$ python3 -q
>>> import numpy as np
>>> from numpy import linalg as LA
>>> np.set_printoptions(precision=3, suppress=True, linewidth=160, floatmode="fixed")
>>> def rd(a):
...     return np.round(a, 3) + 0
... 
>>> m1 = np.load("case14.npy")
>>> rd(m1)
array([[ -1.384, -18.644, -17.261,   3.449,   8.477,  -8.102, -17.855, -13.310, -26.064,  -8.496,   0.000,  21.806],
       [ -0.912, -13.370, -12.457,   1.687,   6.036,  -6.559, -12.038,  -8.635, -20.067,  -7.225,   0.000,  15.861],
       [ -0.569,  -9.727,  -9.158,   0.533,   4.410,  -5.354,  -8.055,  -5.512, -15.686,  -6.190,   0.000,  11.701],
       [ -0.438,  -8.380,  -7.942,   0.129,   3.824,  -4.865,  -6.597,  -4.392, -13.992,  -5.756,   0.000,  10.148],
       [ -0.308,  -7.066,  -6.758,  -0.246,   3.263,  -4.358,  -5.189,  -3.325, -12.287,  -5.297,   0.000,   8.622],
       [ -0.191,  -5.901,  -5.709,  -0.559,   2.775,  -3.876,  -3.955,  -2.407, -10.718,  -4.849,   0.000,   7.256],
       [ -0.144,  -5.430,  -5.286,  -0.677,   2.580,  -3.671,  -3.463,  -2.047, -10.067,  -4.655,   0.000,   6.702],
       [  0.066,  -3.335,  -3.401,  -1.122,   1.736,  -2.655,  -1.345,  -0.548,  -6.981,  -3.650,   0.000,   4.198],
       [  0.072,  -3.272,  -3.344,  -1.132,   1.711,  -2.621,  -1.284,  -0.506,  -6.881,  -3.615,   0.000,   4.122],
       [  0.097,  -3.011,  -3.109,  -1.172,   1.608,  -2.478,  -1.035,  -0.339,  -6.467,  -3.466,   0.000,   3.805],
       [  0.135,  -2.606,  -2.742,  -1.223,   1.450,  -2.244,  -0.659,  -0.091,  -5.802,  -3.218,   0.000,   3.309],
       [  0.150,  -2.452,  -2.602,  -1.238,   1.389,  -2.151,  -0.519,  -0.002,  -5.543,  -3.118,   0.000,   3.119],
       [  0.194,  -1.941,  -2.134,  -1.267,   1.189,  -1.825,  -0.079,   0.272,  -4.646,  -2.756,   0.000,   2.485],
       [  0.236,  -1.328,  -1.564,  -1.236,   0.945,  -1.383,   0.381,   0.527,  -3.476,  -2.238,   0.000,   1.711],
       [  0.247,  -0.721,  -0.968,  -1.055,   0.676,  -0.853,   0.672,   0.626,  -2.134,  -1.549,   0.000,   0.923],
       [  0.241,  -0.602,  -0.842,  -0.983,   0.613,  -0.730,   0.688,   0.610,  -1.833,  -1.375,   0.000,   0.765],
       [  0.225,  -0.459,  -0.684,  -0.867,   0.528,  -0.573,   0.671,   0.563,  -1.450,  -1.138,   0.000,   0.575],
       [  0.222,  -0.445,  -0.668,  -0.853,   0.519,  -0.557,   0.667,   0.556,  -1.410,  -1.113,   0.000,   0.557],
       [  0.029,  -0.030,  -0.058,  -0.088,   0.057,  -0.031,   0.087,   0.059,  -0.091,  -0.089,   0.000,   0.030],
       [ -0.259,   0.243,   0.502,   0.677,  -0.538,   0.122,  -0.703,  -0.398,   0.524,   0.595,   0.000,  -0.197],
       [ -0.595,   0.641,   1.236,   1.360,  -1.338,   0.068,  -1.388,  -0.617,   0.878,   1.082,   0.000,  -0.465],
       [ -0.642,   0.707,   1.349,   1.443,  -1.459,   0.049,  -1.465,  -0.625,   0.916,   1.136,   0.000,  -0.510],
       [ -1.015,   1.356,   2.370,   2.020,  -2.517,  -0.156,  -1.923,  -0.518,   1.191,   1.484,   0.000,  -0.966],
       [ -1.130,   1.595,   2.725,   2.172,  -2.873,  -0.235,  -2.013,  -0.428,   1.272,   1.569,   0.000,  -1.140],
       [ -1.220,   1.796,   3.016,   2.283,  -3.162,  -0.302,  -2.067,  -0.340,   1.338,   1.630,   0.000,  -1.289],
       [ -1.261,   1.892,   3.153,   2.331,  -3.297,  -0.334,  -2.088,  -0.295,   1.368,   1.656,   0.000,  -1.360],
       [ -1.294,   1.971,   3.265,   2.370,  -3.407,  -0.360,  -2.102,  -0.257,   1.392,   1.676,   0.000,  -1.419],
       [ -1.377,   2.176,   3.553,   2.462,  -3.688,  -0.428,  -2.130,  -0.151,   1.455,   1.725,   0.000,  -1.574],
       [ -1.477,   2.434,   3.911,   2.566,  -4.035,  -0.512,  -2.149,  -0.009,   1.534,   1.780,   0.000,  -1.771],
       [ -1.600,   2.769,   4.370,   2.684,  -4.473,  -0.620,  -2.151,   0.189,   1.634,   1.841,   0.000,  -2.030],
       [ -1.783,   3.307,   5.090,   2.841,  -5.153,  -0.789,  -2.111,   0.529,   1.793,   1.920,   0.000,  -2.449],
       [ -1.913,   3.716,   5.629,   2.940,  -5.657,  -0.914,  -2.052,   0.803,   1.915,   1.970,   0.000,  -2.773],
       [ -2.154,   4.528,   6.681,   3.096,  -6.626,  -1.156,  -1.881,   1.376,   2.159,   2.048,   0.000,  -3.424],
       [ -2.472,   5.712,   8.185,   3.252,  -7.986,  -1.495,  -1.532,   2.262,   2.524,   2.127,   0.000,  -4.390],
       [ -2.637,   6.372,   9.009,   3.311,  -8.723,  -1.677,  -1.300,   2.775,   2.732,   2.159,   0.000,  -4.934],
       [ -2.742,   6.809,   9.551,   3.342,  -9.204,  -1.795,  -1.135,   3.120,   2.872,   2.177,   0.000,  -5.297],
       [ -3.195,   8.839,  12.035,   3.413, -11.380,  -2.322,  -0.264,   4.771,   3.540,   2.229,   0.000,  -7.000],
       [ -3.409,   9.874,  13.282,   3.414, -12.458,  -2.579,   0.230,   5.635,   3.891,   2.242,   0.000,  -7.877],
       [ -5.006,  19.072,  24.077,   2.831, -21.531,  -4.634,   5.475,  13.694,   7.258,   2.164,   0.000, -15.858],
       [ -5.375,  21.545,  26.920,   2.561, -23.866,  -5.135,   7.051,  15.929,   8.220,   2.112,   0.000, -18.041],
       [ -5.629,  23.315,  28.944,   2.349, -25.518,  -5.484,   8.207,  17.541,   8.921,   2.070,   0.000, -19.610],
       [ -5.697,  23.798,  29.496,   2.288, -25.968,  -5.578,   8.527,  17.982,   9.114,   2.058,   0.000, -20.040]])
>>> u, g = m1[6], m1[30]
>>> rd(u @ g)
np.float64(-94.109)
>>> p = (u @ g) / (u @ u) * u
>>> LA.matrix_rank(np.outer(u, g))
np.int64(1)
>>> rd(p)
array([ 0.052,  1.949,  1.898,  0.243, -0.926,  1.318,  1.243,  0.735,  3.614,  1.671,  0.000, -2.406])
>>> rd(g - p)
array([-1.835,  1.357,  3.192,  2.598, -4.227, -2.106, -3.354, -0.206, -1.821,  0.249,  0.000, -0.044])
